% python3 -q
>>> import numpy as np
>>> np.set_printoptions(precision=2, suppress=True, linewidth=120)
>>> feats = np.load("dump.npy")
>>> feats
array([[1.1, 2. , 0. , 1. , 0. ],
       [1. , 3.1, 3. , 1. , 3. ],
       [3. , 2. , 0.1, 1. , 2. ],
       [2. , 1. , 2. , 0.1, 1. ],
       [1. , 2. , 0. , 1. , 0.1]])
>>> other = np.array([[0, 1, 0], [-2, -1, 2], [-1, -2, 2], [2, 1, 3], [1, 0, 0]])
>>> np.vstack([feats, other.T]).shape
(8, 5)
>>> np.linalg.matrix_rank(np.vstack([feats, other.T]))
np.int64(5)
>>> np.einsum("ij,ij->i", feats, feats)
array([ 6.21, 29.61, 18.01, 10.01,  6.01])
>>> np.argsort(-np.linalg.norm(feats, axis=0).round(6), kind="stable")[:3]
array([1, 0, 4])
>>> np.linalg.cond(feats) > 100
np.True_
>>> [round(float(x), 2) for x in np.linalg.svd(feats, compute_uv=False)[:3]]
[7.49, 2.89, 1.97]
>>> (feats - feats.T) / 2
array([[ 0. ,  0.5, -1.5, -0.5, -0.5],
       [-0.5,  0. ,  0.5,  0. ,  0.5],
       [ 1.5, -0.5,  0. , -0.5,  1. ],
       [ 0.5,  0. ,  0.5,  0. ,  0. ],
       [ 0.5, -0.5, -1. ,  0. ,  0. ]])
>>> np.allclose(feats @ feats.T, feats.T @ feats)
False
>>> (feats + feats.T) / 2
array([[1.1, 1.5, 1.5, 1.5, 0.5],
       [1.5, 3.1, 2.5, 1. , 2.5],
       [1.5, 2.5, 0.1, 1.5, 1. ],
       [1.5, 1. , 1.5, 0.1, 1. ],
       [0.5, 2.5, 1. , 1. , 0.1]])
>>> np.round(np.trace(feats), 2)
np.float64(4.5)
>>> np.sort(np.abs(np.linalg.eigvals(feats)))
array([0.03, 0.1 , 2.02, 2.02, 7.17])
>>> np.allclose(feats, feats.T)
False
>>> x = np.array([-1, 1, -2, 2, 1])
>>> a = np.maximum(feats @ x, 0)
>>> feats * (a > 1e-9)[:, None]
array([[1.1, 2. , 0. , 1. , 0. ],
       [1. , 3.1, 3. , 1. , 3. ],
       [3. , 2. , 0.1, 1. , 2. ],
       [0. , 0. , 0. , 0. , 0. ],
       [1. , 2. , 0. , 1. , 0.1]])
>>> feats.T @ a
array([15.79, 21.01,  3.58,  9.9 ,  9.21])
>>> F = np.load("case5.npy")
>>> F
array([[-1.98, -2.  ,  3.  , -3.  , -3.  ,  2.  , -3.  ,  0.  ],
       [-2.  , -1.98,  2.  , -2.  ,  2.  , -2.  ,  0.  ,  2.  ],
       [ 1.  , -1.  , -0.98, -2.  , -3.  ,  1.  ,  2.  ,  0.  ],
       [ 2.  ,  2.  ,  3.  ,  1.02, -2.  , -1.  , -3.  ,  2.  ],
       [ 0.  ,  0.  , -2.  , -2.  ,  3.02,  1.  ,  0.  ,  3.  ],
       [-1.  ,  3.  ,  0.  , -2.  ,  1.  ,  1.02, -1.  ,  2.  ],
       [-2.  , -2.  ,  2.  ,  0.  ,  3.  , -2.  , -2.98,  0.  ],
       [-2.  , -2.  ,  3.  , -3.  , -3.  ,  2.  , -3.  ,  0.02]])
>>> np.linalg.cond(F) > 100
np.True_
>>> np.round(np.linalg.norm(F, 2) / np.linalg.norm(F), 2)
np.float64(0.64)
>>> round(np.log10(np.linalg.cond(F)))
3
>>> [round(float(x), 2) for x in np.linalg.svd(F, compute_uv=False)[:3]]
[10.4, 7.9, 6.42]
>>> Q, evecs = np.linalg.qr(F[:, :3])[0], np.linalg.qr(F[:, 3:])[0]
>>> sigma = np.linalg.svd(Q.T @ evecs, compute_uv=False)
>>> (sigma > 0.9).sum()
np.int64(2)
>>> np.trace(F)
np.float64(-2.84)
>>> (F + F.T) / 2
array([[-1.98, -2.  ,  2.  , -0.5 , -1.5 ,  0.5 , -2.5 , -1.  ],
       [-2.  , -1.98,  0.5 ,  0.  ,  1.  ,  0.5 , -1.  ,  0.  ],
       [ 2.  ,  0.5 , -0.98,  0.5 , -2.5 ,  0.5 ,  2.  ,  1.5 ],
       [-0.5 ,  0.  ,  0.5 ,  1.02, -2.  , -1.5 , -1.5 , -0.5 ],
       [-1.5 ,  1.  , -2.5 , -2.  ,  3.02,  1.  ,  1.5 ,  0.  ],
       [ 0.5 ,  0.5 ,  0.5 , -1.5 ,  1.  ,  1.02, -1.5 ,  2.  ],
       [-2.5 , -1.  ,  2.  , -1.5 ,  1.5 , -1.5 , -2.98, -1.5 ],
       [-1.  ,  0.  ,  1.5 , -0.5 ,  0.  ,  2.  , -1.5 ,  0.02]])
>>> round(np.linalg.det(F), 2)
np.float64(211.65)
>>> (F - F.T) / 2
array([[ 0. ,  0. ,  1. , -2.5, -1.5,  1.5, -0.5,  1. ],
       [ 0. ,  0. ,  1.5, -2. ,  1. , -2.5,  1. ,  2. ],
       [-1. , -1.5,  0. , -2.5, -0.5,  0.5,  0. , -1.5],
       [ 2.5,  2. ,  2.5,  0. ,  0. ,  0.5, -1.5,  2.5],
       [ 1.5, -1. ,  0.5,  0. ,  0. ,  0. , -1.5,  3. ],
       [-1.5,  2.5, -0.5, -0.5,  0. ,  0. ,  0.5,  0. ],
       [ 0.5, -1. ,  0. ,  1.5,  1.5, -0.5,  0. ,  1.5],
       [-1. , -2. ,  1.5, -2.5, -3. ,  0. , -1.5,  0. ]])
>>> np.allclose(F @ F.T, F.T @ F)
False
>>> np.sort(np.abs(np.linalg.eigvals(F)))
array([0.02, 0.8 , 4.12, 4.12, 4.49, 4.49, 5.31, 7.29])
>>> np.allclose(F, F.T)
False
>>> x = np.array([-1, -9, 5, 8, 4, 5, 0, -2])
>>> np.einsum("ij,j->i", F, x)
array([  8.98,   7.82, -19.9 , -13.84, -14.92, -36.9 ,  32.  ,   8.96])
>>> F @ (2 * x)
array([ 17.96,  15.64, -39.8 , -27.68, -29.84, -73.8 ,  64.  ,  17.92])
>>> F * x
array([[  1.98,  18.  ,  15.  , -24.  , -12.  ,  10.  ,  -0.  ,  -0.  ],
       [  2.  ,  17.82,  10.  , -16.  ,   8.  , -10.  ,   0.  ,  -4.  ],
       [ -1.  ,   9.  ,  -4.9 , -16.  , -12.  ,   5.  ,   0.  ,  -0.  ],
       [ -2.  , -18.  ,  15.  ,   8.16,  -8.  ,  -5.  ,  -0.  ,  -4.  ],
       [ -0.  ,  -0.  , -10.  , -16.  ,  12.08,   5.  ,   0.  ,  -6.  ],
       [  1.  , -27.  ,   0.  , -16.  ,   4.  ,   5.1 ,  -0.  ,  -4.  ],
       [  2.  ,  18.  ,  10.  ,   0.  ,  12.  , -10.  ,  -0.  ,  -0.  ],
       [  2.  ,  18.  ,  15.  , -24.  , -12.  ,  10.  ,  -0.  ,  -0.04]])
>>> A = np.load("w.npy")
>>> print(A)
[[ 0.2   1.2  -0.5   1.1   1.2   1.2   4.8   0.5 ]
 [ 0.9  -1.6  -0.8  -0.3  -1.    0.7  -6.42 -1.1 ]
 [ 0.4   0.8  -0.7   0.4  -1.1   0.8   3.2  -1.8 ]
 [-0.3  -0.8   0.6  -0.4  -1.1   1.1  -3.23  0.6 ]
 [-0.2  -0.1  -1.2   0.5  -0.4  -0.4  -0.44 -0.6 ]
 [-0.6  -0.1   0.3   0.3   2.2  -1.4  -0.41  0.3 ]
 [ 0.7   1.    0.5  -0.6   0.1  -1.    4.    1.1 ]
 [-0.4  -0.7  -0.7   0.8  -0.3   0.2  -2.78  0.9 ]
 [-0.2   2.2   0.6   0.7  -0.5  -0.4   8.77  0.6 ]
 [-0.5   1.1   0.   -0.2   0.   -0.5   4.38  1.  ]
 [ 1.1  -1.7  -0.9   0.4   0.3  -1.2  -6.8   1.4 ]
 [-1.1   1.5   1.2   1.3  -1.6   0.9   6.    0.1 ]
 [ 0.9   0.6   0.1  -1.    0.7   1.1   2.42 -0.1 ]
 [-0.9   0.2   0.    0.    0.7  -0.8   0.79 -0.2 ]
 [-0.6   0.3   0.6   1.7   0.9   1.    1.22 -2.7 ]
 [ 0.    0.8  -1.1   1.5  -1.6   0.1   3.2   0.4 ]]
>>> cov = np.cov(A, rowvar=False)
>>> np.polyfit(A[:, 6], A[:, 0], 1)
array([-0.05,  0.02])
>>> np.corrcoef(A.T)
array([[ 1.  , -0.34, -0.46, -0.45, -0.02,  0.02, -0.34,  0.1 ],
       [-0.34,  1.  ,  0.45,  0.24, -0.05,  0.1 ,  1.  ,  0.02],
       [-0.46,  0.45,  1.  , -0.06,  0.12,  0.11,  0.45,  0.01],
       [-0.45,  0.24, -0.06,  1.  , -0.12,  0.17,  0.24, -0.26],
       [-0.02, -0.05,  0.12, -0.12,  1.  , -0.34, -0.05,  0.03],
       [ 0.02,  0.1 ,  0.11,  0.17, -0.34,  1.  ,  0.11, -0.47],
       [-0.34,  1.  ,  0.45,  0.24, -0.05,  0.11,  1.  ,  0.02],
       [ 0.1 ,  0.02,  0.01, -0.26,  0.03, -0.47,  0.02,  1.  ]])
>>> A.std(axis=0)
array([0.65, 1.05, 0.7 , 0.75, 1.03, 0.88, 4.21, 1.07])
>>> np.argsort(-A.std(axis=0).round(6), kind="stable")
array([6, 7, 1, 4, 5, 3, 2, 0])
>>> np.argsort(-np.linalg.norm(A, axis=0).round(6), kind="stable")[:3]
array([6, 1, 7])
>>> round(float(np.linalg.norm(A, 2) / np.linalg.norm(A)), 2)
0.91
>>> print([round(float(x), 2) for x in np.linalg.svd(A, compute_uv=False)[:3]])
[18.12, 5.07, 4.18]
>>> idx = A[:, 7] > np.median(A[:, 7])
>>> f = A[idx].mean(axis=0) - A[~idx].mean(axis=0)
>>> idx.astype(int)
array([1, 0, 0, 1, 0, 0, 1, 1, 1, 1, 1, 0, 0, 0, 0, 1])
>>> np.argsort(-np.abs(f).round(6), kind="stable")
array([7, 6, 5, 4, 0, 1, 2, 3])
>>> mat = np.load("out11.npy")
>>> print(mat)
[[-2.79 -0.96 -0.96  0.08 -1.14  0.16  1.86 -0.71 -0.09  0.8   0.72]
 [-0.96  1.64 -0.93 -0.47 -0.3   1.32 -0.9   0.02  0.51  1.83  0.25]
 [-0.96 -0.93 -1.03 -1.67 -0.89 -1.68 -1.21  2.15  0.52  0.63  1.49]
 [ 0.08 -0.47 -1.67 -2.62  0.65  1.83 -0.13 -1.66 -1.58 -0.02 -0.75]
 [-1.14 -0.3  -0.89  0.65 -0.03 -0.94 -0.76 -1.35  1.63  0.35 -1.25]
 [ 0.16  1.32 -1.68  1.83 -0.94 -1.82 -0.51  0.46 -3.12 -0.42 -0.57]
 [ 1.86 -0.9  -1.21 -0.13 -0.76 -0.51 -0.94  0.24  0.91  0.86 -0.01]
 [-0.71  0.02  2.15 -1.66 -1.35  0.46  0.24  1.89 -0.75 -1.5  -0.04]
 [-0.09  0.51  0.52 -1.58  1.63 -3.12  0.91 -0.75  0.36  0.98  0.36]
 [ 0.8   1.83  0.63 -0.02  0.35 -0.42  0.86 -1.5   0.98 -1.24  1.62]
 [ 0.72  0.25  1.49 -0.75 -1.25 -0.57 -0.01 -0.04  0.36  1.62 -3.41]]
>>> W = np.array([[8, 6, 2],
...     [9, -8, -3],
...     [9, 9, 1],
...     [-8, 0, -3],
...     [3, 9, 3],
...     [-2, -8, 1],
...     [-1, 5, 2],
...     [8, 3, -1],
...     [-4, -4, 0],
...     [-2, -6, 9],
...     [-8, -3, 5]])
>>> b = np.array([0, -3, 1])
>>> hid = np.maximum(mat @ W + b, 0)
>>> np.linalg.matrix_rank(hid)
np.int64(3)
>>> print((hid > 0).mean(axis=0))
[0.45 0.27 0.55]
>>> (hid > 0).astype(int)
array([[0, 0, 1],
       [0, 0, 1],
       [0, 0, 1],
       [0, 0, 1],
       [0, 0, 0],
       [1, 0, 0],
       [0, 0, 1],
       [1, 1, 0],
       [1, 1, 1],
       [1, 0, 0],
       [1, 1, 0]])
>>> cent = np.array([[0, 2], [1, 1], [0, -1]])
>>> (hid @ cent).round(6).argmax(axis=1)
array([0, 0, 0, 0, 0, 1, 0, 1, 1, 1, 1])
>>> hid @ cent
array([[  0.  ,  -9.11],
       [  0.  , -10.96],
       [  0.  , -10.06],
       [  0.  , -10.  ],
       [  0.  ,   0.  ],
       [  0.  ,  12.66],
       [  0.  ,  -9.36],
       [ 15.06, 101.79],
       [ 30.58,  49.43],
       [  0.  ,   6.58],
       [  4.98,  99.37]])
